>>> import numpy as np
>>> np.set_printoptions(precision=2, suppress=True, linewidth=160)
>>> def rd(a):
...     return np.round(a, 2) + 0
... 
>>> mat = np.load("run0.npy")
>>> mat
array([[ 0.5 ,  0.4 , -0.3 ,  0.3 ],
       [ 0.  ,  1.2 , -1.4 ,  0.4 ],
       [ 0.7 ,  1.1 , -0.6 , -0.1 ],
       [ 0.71,  1.12, -0.57, -0.12],
       [ 0.5 ,  0.7 ,  0.7 , -0.3 ],
       [-0.9 ,  0.3 ,  2.1 ,  0.8 ]])
>>> t3 = np.stack([mat, 4 * mat, mat[::-1]])
>>> t3.shape
(3, 6, 4)
>>> rd(np.einsum("bij,cij->bc", t3, t3))
array([[ 15.59,  62.35,   2.21],
       [ 62.35, 249.4 ,   8.82],
       [  2.21,   8.82,  15.59]])
>>> other = np.c_[mat[:, :3] @ np.array([[-4, -2, 2], [3, -3, 4], [1, -1, -2]]), np.array([1, -3, 1, 1, -3, 0])]
>>> print(rd(other))
[[-1.1  -1.9   3.2   1.  ]
 [ 2.2  -2.2   7.6  -3.  ]
 [-0.1  -4.1   7.    1.  ]
 [-0.05 -4.21  7.04  1.  ]
 [ 0.8  -3.8   2.4  -3.  ]
 [ 6.6  -1.2  -4.8   0.  ]]
>>> rd(np.linalg.norm(np.linalg.qr(mat)[0].T @ other, axis=0) ** 2 / ((other ** 2).sum(axis=0) + 1e-12))
array([1.  , 1.  , 1.  , 0.39])
>>> rd(np.linalg.lstsq(mat, other[:, 0])[0])
array([-4.,  3.,  1.,  0.])
>>> M = np.array([[0.9, -0.1, -0.3, -0.3],
...     [-0.1, 0.9, -0.3, -0.3],
...     [-0.3, -0.3, 0.1, -0.9],
...     [-0.3, -0.3, -0.9, 0.1]])
>>> rd(np.linalg.eigvals(M).sum().real)
np.float64(2.0)
>>> rd(np.poly(M))
array([ 1., -2.,  0.,  2., -1.])
>>> rd(np.linalg.det(2 * M)), rd(np.linalg.det(M))
(np.float64(-16.0), np.float64(-1.0))
>>> Q = M.astype(float).copy()
>>> for j in range(4):
...     Q[:, j] -= Q[:, :j] @ (Q[:, :j].T @ Q[:, j])
...     Q[:, j] /= np.linalg.norm(Q[:, j])
... 
>>> rd(Q)
array([[ 0.9, -0.1, -0.3, -0.3],
       [-0.1,  0.9, -0.3, -0.3],
       [-0.3, -0.3,  0.1, -0.9],
       [-0.3, -0.3, -0.9,  0.1]])
>>> rd(Q.T @ M)
array([[1., 0., 0., 0.],
       [0., 1., 0., 0.],
       [0., 0., 1., 0.],
       [0., 0., 0., 1.]])
>>> print(rd(Q.T @ Q))
[[1. 0. 0. 0.]
 [0. 1. 0. 0.]
 [0. 0. 1. 0.]
 [0. 0. 0. 1.]]
>>> other = np.array([[-1, 0, 2], [2, 0, 2], [-2, 1, 1], [1, -3, 3]])
>>> rd(other.T @ M.T)
array([[-0.8,  2.2, -1.4,  1.6],
       [ 0.6,  0.6,  2.8, -1.2],
       [ 0.4,  0.4, -3.8, -1.8]])
>>> np.einsum("ij,ij->i", M, M)
array([1., 1., 1., 1.])
>>> rd(M @ other)
array([[-0.8,  0.6,  0.4],
       [ 2.2,  0.6,  0.4],
       [-1.4,  2.8, -3.8],
       [ 1.6, -1.2, -1.8]])
>>> other @ M
Traceback (most recent call last):
  File "<python-input-25>", line 1, in <module>
    other @ M
    ~~~~~~^~~
ValueError: matmul: Input operand 1 has a mismatch in its core dimension 0, with gufunc signature (n?,k),(k,m?)->(n?,m?) (size 4 is different from 3)
>>> rd(mat.sum(axis=0))
array([ 1.51,  4.82, -0.07,  0.98])
>>> np.abs(mat).max()
np.float64(2.1)
>>> rd(mat.sum(axis=1))
array([0.9 , 0.2 , 1.1 , 1.14, 1.6 , 2.3 ])
>>> np.linalg.matrix_rank(mat)
np.int64(4)
>>> print(rd(np.diff(mat, axis=0)))
[[-0.5   0.8  -1.1   0.1 ]
 [ 0.7  -0.1   0.8  -0.5 ]
 [ 0.01  0.02  0.03 -0.02]
 [-0.21 -0.42  1.27 -0.18]
 [-1.4  -0.4   1.4   1.1 ]]
>>> np.unravel_index(np.abs(mat).argmax(), mat.shape)
(np.int64(5), np.int64(2))
>>> mat.shape
(6, 4)
>>> arr = np.load("x.npy")
>>> arr
array([[-1.,  1.,  0.,  0.],
       [ 0., -1.,  1.,  0.],
       [ 0.,  0., -1.,  1.],
       [ 0.,  0.,  0., -1.]])
>>> x = np.array([1, 5, 0, 0])
>>> print(arr @ np.eye(4)[2])
[ 0.  1. -1.  0.]
>>> np.sign((arr @ x).round(6))
array([ 1., -1.,  0.,  0.])
>>> print((arr @ x).argmax())
0
>>> arr @ (2 * x)
array([  8., -10.,   0.,   0.])
>>> (arr * x).sum(axis=1)
array([ 4., -5.,  0.,  0.])
>>> arr * x
array([[-1.,  5.,  0.,  0.],
       [ 0., -5.,  0.,  0.],
       [ 0.,  0., -0.,  0.],
       [ 0.,  0.,  0., -0.]])
>>> np.einsum("ij,j->i", arr, x)
array([ 4., -5.,  0.,  0.])
>>> arr @ x
array([ 4., -5.,  0.,  0.])
>>> np.linalg.norm(arr @ x) <= np.linalg.norm(arr, 2) * np.linalg.norm(x) + 1e-9
np.True_
>>> f = np.array([3, 1, 1, 3])
>>> other = arr + np.outer(f, np.eye(4)[1])
>>> rd(np.linalg.det(other) / np.linalg.det(arr)), rd(1 + np.linalg.solve(arr, f)[1])
(np.float64(-4.0), np.float64(-4.0))
>>> np.linalg.matrix_rank(np.linalg.inv(other) - np.linalg.inv(arr), tol=1e-8)
np.int64(1)
>>> np.linalg.matrix_rank(other - arr)
np.int64(1)
